% ipython --no-banner

In [1]: import numpy as np

In [2]: import numpy.linalg as la

In [3]: np.set_printoptions(suppress=True, linewidth=100)

In [4]: rnd = lambda a: np.round(a, 2) + 0

In [5]: feats = np.load("data.npy")

In [6]: feats
Out[6]: 
array([[ 0,  3,  0,  0,  1,  3,  0],
       [ 0,  0,  1,  0, -1, -2,  2],
       [ 0,  0,  0, -2,  1, -2,  2],
       [ 0,  0,  0,  0, -3,  0,  1],
       [ 0,  0,  0,  0,  0,  3,  0],
       [ 0,  0,  0,  0,  0,  0, -1],
       [ 0,  0,  0,  0,  0,  0,  0]])

In [7]: left, sigma, Vh = la.svd(feats)

In [8]: evecs = Vh[:(sigma > 1e-8).sum()]

In [9]: rng = np.random.default_rng(854471)

In [10]: vec = feats[2] + 4 * feats[3] + rng.integers(2) * np.eye(7)[0]

In [11]: vec
Out[11]: array([  0.,   0.,   0.,  -2., -11.,  -2.,   6.])

In [12]: np.allclose(evecs.T @ evecs @ vec, vec)
Out[12]: True

In [13]: rnd(np.diag(evecs.T @ evecs))
Out[13]: array([0., 1., 1., 1., 1., 1., 1.])

In [14]: la.matrix_rank(np.vstack([feats, vec]))
Out[14]: np.int64(6)

In [15]: rnd(evecs.T @ evecs)
Out[15]: 
array([[0., 0., 0., 0., 0., 0., 0.],
       [0., 1., 0., 0., 0., 0., 0.],
       [0., 0., 1., 0., 0., 0., 0.],
       [0., 0., 0., 1., 0., 0., 0.],
       [0., 0., 0., 0., 1., 0., 0.],
       [0., 0., 0., 0., 0., 1., 0.],
       [0., 0., 0., 0., 0., 0., 1.]])

In [16]: print(rnd(la.norm(vec - evecs.T @ evecs @ vec)))
0.0

In [17]: lab = rng.permutation(7)

In [18]: lab
Out[18]: array([0, 6, 1, 3, 2, 4, 5])

In [19]: out = feats[lab][:, lab]

In [20]: np.trace(out)
Out[20]: np.int64(0)

In [21]: np.diag(out)
Out[21]: array([0, 0, 0, 0, 0, 0, 0])

In [22]: rnd(la.det(out)), rnd(la.det(feats[lab]))
Out[22]: (np.float64(0.0), np.float64(0.0))

In [23]: vec = np.array([0, 0, 5, 3, 1, 5, 2])

In [24]: print(feats @ vec)
[ 16  -2 -11  -1  15  -2   0]

In [25]: np.einsum("ij,j->i", feats, vec)
Out[25]: array([ 16,  -2, -11,  -1,  15,  -2,   0])

In [26]: np.sign((feats @ vec).round(6))
Out[26]: array([ 1, -1, -1, -1,  1, -1,  0])

In [27]: la.norm(feats @ vec) <= la.norm(feats, 2) * la.norm(vec) + 1e-9
Out[27]: np.True_

In [28]: (feats * vec).sum(axis=1)
Out[28]: array([ 16,  -2, -11,  -1,  15,  -2,   0])

In [29]: print(feats @ np.eye(7)[4])
[ 1. -1.  1. -3.  0.  0.  0.]

In [30]: W1 = np.array([[2, -3, -1, -1, -2, -2],
    ...:     [-3, 0, 2, -3, 0, 0],
    ...:     [1, -1, -3, -3, -1, -1],
    ...:     [0, 2, -1, 2, -3, -3],
    ...:     [-2, -2, 3, -2, -1, 2],
    ...:     [-3, -1, -2, -1, -3, 1],
    ...:     [3, -2, -3, -2, -1, 0]])

In [31]: b = np.array([4, 4, 4, 3, 2, 8])

In [32]: hid = np.maximum(feats @ W1 + b, 0)

In [33]: (hid > 0).astype(int)
Out[33]: 
array([[0, 0, 1, 0, 0, 1],
       [1, 1, 0, 0, 1, 1],
       [1, 0, 1, 0, 1, 1],
       [1, 1, 0, 1, 1, 1],
       [0, 1, 0, 0, 0, 1],
       [1, 1, 1, 1, 1, 1],
       [1, 1, 1, 1, 1, 1]])

In [34]: la.matrix_rank(hid)
Out[34]: np.int64(6)

In [35]: C = np.array([[-6, 8, 2],
    ...:     [-9, -1, -2],
    ...:     [9, 8, -4],
    ...:     [-9, -7, -1],
    ...:     [8, 0, -1],
    ...:     [4, -1, 1]])

In [36]: hid @ C
Out[36]: 
array([[ 115,   43,  -15],
       [ -81,  146,   29],
       [ 123,  154,    3],
       [-173,   45,    1],
       [  35,  -12,    9],
       [  14,   15,  -38],
       [  -3,   31,  -13]])

In [37]: W1 @ C
Out[37]: 
array([[ -9,  20,  15],
       [ 63,  13, -11],
       [ -9,   7,  19],
       [-81, -21,  -2],
       [ 75,  22,  -7],
       [ -2, -33,   9],
       [-17,  16,  25]])

In [38]: u = np.array([3, 1])

In [39]: np.array([np.convolve(row, u, "same") for row in feats])
Out[39]: 
array([[ 0,  9,  3,  0,  3, 10,  3],
       [ 0,  0,  3,  1, -3, -7,  4],
       [ 0,  0,  0, -6,  1, -5,  4],
       [ 0,  0,  0,  0, -9, -3,  3],
       [ 0,  0,  0,  0,  0,  9,  3],
       [ 0,  0,  0,  0,  0,  0, -3],
       [ 0,  0,  0,  0,  0,  0,  0]])

In [40]: np.correlate(feats[6], feats[1], "full")
Out[40]: array([0, 0, 0, 0, 0, 0, 0, 0, 0, 0, 0, 0, 0])

In [41]: print(np.polyval(u, feats[6]))
[1 1 1 1 1 1 1]

In [42]: A = np.array([[13, -2, 1, 1], [0, 12, 0, -2], [1, 2, -36, 0], [-2, -2, -1, 22]])

In [43]: out = A / la.norm(A, axis=1, keepdims=True)

In [44]: cov = out @ out.T

In [45]: rnd(cov)
Out[45]: 
array([[ 1.  , -0.16, -0.06,  0.  ],
       [-0.16,  1.  ,  0.05, -0.25],
       [-0.06,  0.05,  1.  ,  0.04],
       [ 0.  , -0.25,  0.04,  1.  ]])

In [46]: np.argwhere(np.triu(np.abs(cov) > 0.95, 1))
Out[46]: array([], shape=(0, 2), dtype=int64)

In [47]: rnd(np.degrees(np.arccos(np.clip(cov[1, 0], -1, 1))))
Out[47]: np.float64(99.3)

In [48]: E = np.array([[3, -2, 1], [-2, -1, 2], [-2, -1, 2], [-2, 0, 0]])

In [49]: out = np.c_[E[:, :2] @ np.array([[2, 2], [-1, -2]]), np.array([2, 3, -5, -3])]

In [50]: out
Out[50]: 
array([[ 8, 10,  2],
       [-3, -2,  3],
       [-3, -2, -5],
       [-4, -4, -3]])

In [51]: rnd(la.norm(out - E @ la.lstsq(E, out)[0], axis=0))
Out[51]: array([0.  , 0.  , 5.66])

In [52]: print(rnd(la.norm(la.qr(E)[0].T @ out, axis=0) ** 2 / ((out ** 2).sum(axis=0) + 1e-12)))
[1.   1.   0.32]

In [53]: la.matrix_rank(out)
Out[53]: np.int64(3)

In [54]: la.matrix_rank(np.c_[E, out])
Out[54]: np.int64(4)

In [55]: rnd(la.lstsq(E, out[:, 0])[0])
Out[55]: array([ 2., -1.,  0.])
